In [1]: import numpy as np

In [2]: from numpy import linalg as LA

In [3]: np.set_printoptions(precision=1, suppress=True, linewidth=200, sign=" ")

In [4]: tidy = lambda a: np.round(a, 1) + 0

In [5]: J = np.array([[-3.9, 0.8], [0.8, 3.9]])

In [6]: # equal to its transpose

In [7]: hat = np.triu(np.array([[4, 2], [-3, -4]]), 1) + np.eye(2)

In [8]: Y = hat @ J @ LA.inv(hat)

In [9]: print(LA.matrix_rank(Y))
2

In [10]: print(np.trace(Y), np.trace(J))
0.0 0.0

In [11]: print(tidy(LA.det(Y)))
-15.8

In [12]: print(Y)
[[-2.3 13.2]
 [ 0.8  2.3]]

In [13]: print(tidy(J.T @ J))
[[ 15.8   0. ]
 [  0.   15.8]]

In [14]: print(tidy(LA.norm(J, axis=0)))
[ 4.  4.]

In [15]: print(tidy(LA.svd(J, compute_uv=False)))
[ 4.  4.]

In [16]: print(tidy(J[:, 1] @ J[:, 0]))
0.0

In [17]: LA.cholesky(J)
LinAlgError: Matrix is not positive definite


In [18]: print(np.all(LA.eigvalsh(J) > 0))
False

In [19]: print([round(float(LA.det(J[:i, :i])), 2) + 0 for i in range(1, 3)])
[-3.9, -15.85]

In [20]: M = np.array([[2, 6, 0], [-2, -6, 0], [2, 6, 0], [-1, -3, 0], [0, 0, 0], [0, 0, 0]])

In [21]: Uu, sigma, vt = LA.svd(M)

In [22]: vecs = vt[:(sigma > 1e-8).sum()]

In [23]: rng = np.random.default_rng(530)

In [24]: x0 = M[1] + 2 * M[2] + rng.integers(2) * np.eye(3)[2]

In [25]: print(x0)
[ 2.  6.  0.]

In [26]: print(LA.matrix_rank(np.vstack([M, x0])))
1

In [27]: print(tidy(np.diag(vecs.T @ vecs)))
[ 0.1  0.9  0. ]

In [28]: w1 = np.array([[-3, -3, -3], [-3, -3, -3], [-1, 0, 3]])

In [29]: c = np.array([9, 8, 6])

In [30]: hid = np.maximum(M @ w1 + c, 0)

In [31]: print(tidy((hid > 0).mean(axis=0)))
[ 0.7  0.7  0.7]

In [32]: cent = np.array([[3, 0, 3], [0, 1, -2], [3, -2, -3]])

In [33]: print((hid @ cent).round(6).argmax(axis=1))
[ 0  0  0  0  0  0]

In [34]: E = np.load("data.npy")

In [35]: print(E)
[[-1.  4. -4.  2.]
 [-4.  9. -8.  4.]
 [-4.  4. -3.  4.]
 [-4.  4. -4.  5.]]

In [36]: print(tidy(LA.det(E.T)))
15.0

In [37]: print(np.kron(np.eye(2, dtype=int), E))
[[-1.  4. -4.  2. -0.  0. -0.  0.]
 [-4.  9. -8.  4. -0.  0. -0.  0.]
 [-4.  4. -3.  4. -0.  0. -0.  0.]
 [-4.  4. -4.  5. -0.  0. -0.  0.]
 [-0.  0. -0.  0. -1.  4. -4.  2.]
 [-0.  0. -0.  0. -4.  9. -8.  4.]
 [-0.  0. -0.  0. -4.  4. -3.  4.]
 [-0.  0. -0.  0. -4.  4. -4.  5.]]

In [38]: print(tidy(LA.eigvals(E).sum().real))
10.0

In [39]: print(tidy(LA.det(2 * E)), tidy(LA.det(E)))
240.0 15.0

In [40]: print(tidy(LA.det(E[::-1])))
15.0

In [41]: print(np.einsum("ii->", E))
10.0

In [42]: feats = np.load("out18.npy")

In [43]: print(feats)
[[ 0.8  0.  -0.6  0. ]
 [ 0.   1.   0.   0. ]
 [ 0.6  0.   0.8  0. ]
 [ 0.   0.   0.   1. ]]

In [44]: x0 = np.array([0, -1, -1, -2])

In [45]: rhs = feats @ x0

In [46]: print(rhs)
[ 0.6 -1.  -0.8 -2. ]

In [47]: print(tidy(LA.solve(feats, rhs + feats[:, 3])))
[ 0. -1. -1. -1.]

In [48]: print(tidy(LA.solve(feats, rhs)))
[ 0. -1. -1. -2.]

In [49]: LA.solve(feats, rhs[:-1])
ValueError: solve1: Input operand 1 has a mismatch in its core dimension 0, with gufunc signature (m,m),(m)->(m) (size 3 is different from 4)
